$ ipython --no-banner

In [1]: import numpy as np

In [2]: np.set_printoptions(suppress=True, linewidth=140)

In [3]: M = np.loadtxt("m.csv", delimiter=",")

In [4]: M
Out[4]: 
array([[1., 2., 1.],
       [0., 1., 0.],
       [0., 1., 0.]])

In [5]: Uu, s, Vh = np.linalg.svd(M)

In [6]: V = Vh[:(s > 1e-8).sum()]

In [7]: rng = np.random.default_rng(232196)

In [8]: x = M[0] + -1 * M[1] + rng.integers(2) * np.eye(3)[1]

In [9]: x
Out[9]: array([1., 2., 1.])

In [10]: np.round(np.diag(V.T @ V), 2)
Out[10]: array([0.5, 1. , 0.5])

In [11]: round(np.linalg.norm(x - V.T @ V @ x), 2)
Out[11]: np.float64(0.0)

In [12]: np.round(V.T @ V, 2) + 0
Out[12]: 
array([[0.5, 0. , 0.5],
       [0. , 1. , 0. ],
       [0.5, 0. , 0.5]])

In [13]: Uu, s = np.linalg.svd(M)
Traceback (most recent call last):
  Cell In[13], line 1
    Uu, s = np.linalg.svd(M)
ValueError: too many values to unpack (expected 2)


In [14]: Uu, s, Vh = np.linalg.svd(M, full_matrices=False)

In [15]: np.round(np.abs(Vh[0]), 2)
Out[15]: array([0.33, 0.89, 0.33])

In [16]: np.round(s / s[0], 2) + 0
Out[16]: array([1.  , 0.27, 0.  ])

In [17]: Uu.shape, s.shape, Vh.shape
Out[17]: ((3, 3), (3,), (3, 3))

In [18]: np.round(Vh @ Vh.T, 2) + 0
Out[18]: 
array([[1., 0., 0.],
       [0., 1., 0.],
       [0., 0., 1.]])

In [19]: np.round(Uu.T @ M @ Vh.T, 2) + 0
Out[19]: 
array([[2.73, 0.  , 0.  ],
       [0.  , 0.73, 0.  ],
       [0.  , 0.  , 0.  ]])

In [20]: out = M / np.sqrt((M ** 2).mean(axis=1, keepdims=True))

In [21]: np.round(np.linalg.norm(out, axis=1), 2)
Out[21]: array([1.73, 1.73, 1.73])

In [22]: rk = np.linalg.matrix_rank(M)

In [23]: rk
Out[23]: np.int64(2)

In [24]: ns = np.linalg.svd(M)[2][rk:].T

In [25]: [int(np.linalg.matrix_rank(M[:i])) for i in range(1, len(M) + 1)]
Out[25]: [1, 2, 2]

In [26]: np.allclose(M @ ns, 0)
Out[26]: True

In [27]: [int(np.linalg.matrix_rank(np.delete(M, i, axis=0))) for i in range(3)]
Out[27]: [1, 2, 2]

In [28]: ns.shape
Out[28]: (3, 1)

In [29]: np.round(M @ ns, 2) + 0
Out[29]: 
array([[0.],
       [0.],
       [0.]])

In [30]: np.round(ns @ ns.T, 2) + 0
Out[30]: 
array([[ 0.5,  0. , -0.5],
       [ 0. ,  0. ,  0. ],
       [-0.5,  0. ,  0.5]])

In [31]: np.linalg.matrix_rank(M.T @ M), np.linalg.matrix_rank(M @ M.T)
Out[31]: (np.int64(2), np.int64(2))

In [32]: r0 = np.array([3, 2])

In [33]: arr = -3 * np.eye(2) + np.outer(r0, r0)

In [34]: arr
Out[34]: 
array([[6., 6.],
       [6., 1.]])

In [35]: # symmetric

In [36]: x = np.array([1, 2])

In [37]: np.einsum("ij,j->i", arr, x)
Out[37]: array([18.,  8.])

In [38]: arr @ np.ones(2)
Out[38]: array([12.,  7.])

In [39]: np.sign((arr @ x).round(6))
Out[39]: array([1., 1.])

In [40]: arr @ (2 * x)
Out[40]: array([36., 16.])

In [41]: (arr * x).sum(axis=1)
Out[41]: array([18.,  8.])

In [42]: np.linalg.norm(arr @ x) <= np.linalg.norm(arr, 2) * np.linalg.norm(x) + 1e-9
Out[42]: np.True_

In [43]: w, V = np.linalg.eigh(arr)

In [44]: np.round(np.linalg.eigvalsh(arr @ arr), 2)
Out[44]: array([  9., 100.])

In [45]: np.round(V.T @ V, 2) + 0
Out[45]: 
array([[1., 0.],
       [0., 1.]])

In [46]: np.round(np.linalg.svd(arr, compute_uv=False), 2)
Out[46]: array([10.,  3.])

In [47]: w.round(2)
Out[47]: array([-3., 10.])

In [48]: labels = rng.permutation(2)

In [49]: labels
Out[49]: array([1, 0])

In [50]: out = arr[labels][:, labels]

In [51]: np.allclose(out, arr)
Out[51]: False

In [52]: round(np.linalg.det(out), 2), np.round(np.linalg.det(arr[labels]), 2)
Out[52]: (np.float64(-30.0), np.float64(30.0))

In [53]: out
Out[53]: 
array([[1., 6.],
       [6., 6.]])

In [54]: np.diag(out)
Out[54]: array([1., 6.])

In [55]: A = np.load("case10.npy")

In [56]: A
Out[56]: 
array([[ 2,  3, -2,  2],
       [ 3,  3, -1, -2],
       [ 2, -1,  0,  2],
       [ 1,  1,  2,  0]])

In [57]: r0 = np.array([6, 0, 6])

In [58]: np.convolve(A[3], r0)
Out[58]: array([ 6,  6, 18,  6, 12,  0])

In [59]: np.cross(A[3, :3], A[2, :3])
Out[59]: array([ 2,  4, -3])

In [60]: K = np.load("data.npy")

In [61]: K
Out[61]: 
array([[0, 1, 0],
       [1, 0, 1],
       [0, 1, 0]])

In [62]: labels = rng.permutation(3)

In [63]: labels
Out[63]: array([1, 2, 0])

In [64]: out = K[labels][:, labels]

In [65]: np.diag(out)
Out[65]: array([0, 0, 0])

In [66]: np.allclose(out, K)
Out[66]: False

In [67]: w, V = np.linalg.eigh(K)

In [68]: np.round(V.T @ V, 2) + 0
Out[68]: 
array([[1., 0., 0.],
       [0., 1., 0.],
       [0., 0., 1.]])

In [69]: np.round(np.linalg.eigvalsh(K @ K), 2)
Out[69]: array([0., 2., 2.])

In [70]: np.round(V @ np.diag(w) @ V.T, 2) + 0
Out[70]: 
array([[0., 1., 0.],
       [1., 0., 1.],
       [0., 1., 0.]])

In [71]: np.abs(V[:, -1]).round(6).argmax()
Out[71]: np.int64(1)

In [72]: np.round(np.linalg.svd(K, compute_uv=False), 2)
Out[72]: array([1.41, 1.41, 0.  ])

In [73]: (w > 1e-8).sum(), (w < -1e-8).sum()
Out[73]: (np.int64(1), np.int64(1))

In [74]: w.sum(), np.trace(K)
Out[74]: (np.float64(0.0), np.int64(0))

In [75]: K.shape
Out[75]: (3, 3)

In [76]: K.sum(axis=1)
Out[76]: array([1, 2, 1])

In [77]: np.diff(K, axis=0)
Out[77]: 
array([[ 1, -1,  1],
       [-1,  1, -1]])

In [78]: K - K[0]
Out[78]: 
array([[ 0,  0,  0],
       [ 1, -1,  1],
       [ 0,  0,  0]])

In [79]: np.count_nonzero(K)
Out[79]: np.int64(4)

In [80]: np.abs(np.diag(np.linalg.qr(K)[1])) > 1e-9
Out[80]: array([ True,  True, False])

In [81]: [round(float(x), 2) for x in np.linalg.svd(K, compute_uv=False)[:3]]
Out[81]: [1.41, 1.41, 0.0]

In [82]: np.linalg.cond(K) > 100
Out[82]: np.True_

In [83]: m1 = np.load("run7.npy")

In [84]: m1
Out[84]: 
array([[-2., -3.,  0.,  0.,  0.,  0.],
       [-3., -3., -3.,  0.,  0.,  0.],
       [ 0., -3.,  1., -3.,  0.,  0.],
       [ 0.,  0., -3.,  1., -3.,  0.],
       [ 0.,  0.,  0., -3., -4., -3.],
       [ 0.,  0.,  0.,  0., -3.,  5.]])

In [85]: w, V = np.linalg.eigh(m1)

In [86]: x = np.array([-3, 6, 1, 0, 0, -6])

In [87]: (np.sign(V[:, -1].round(6)) == np.sign(V[0, -1].round(6))).astype(int)
Out[87]: array([1, 0, 1, 0, 1, 0])

In [88]: np.round(np.linalg.eigvalsh(m1[1:, 1:]), 2)
Out[88]: array([-6.42, -4.66,  0.12,  4.73,  6.23])
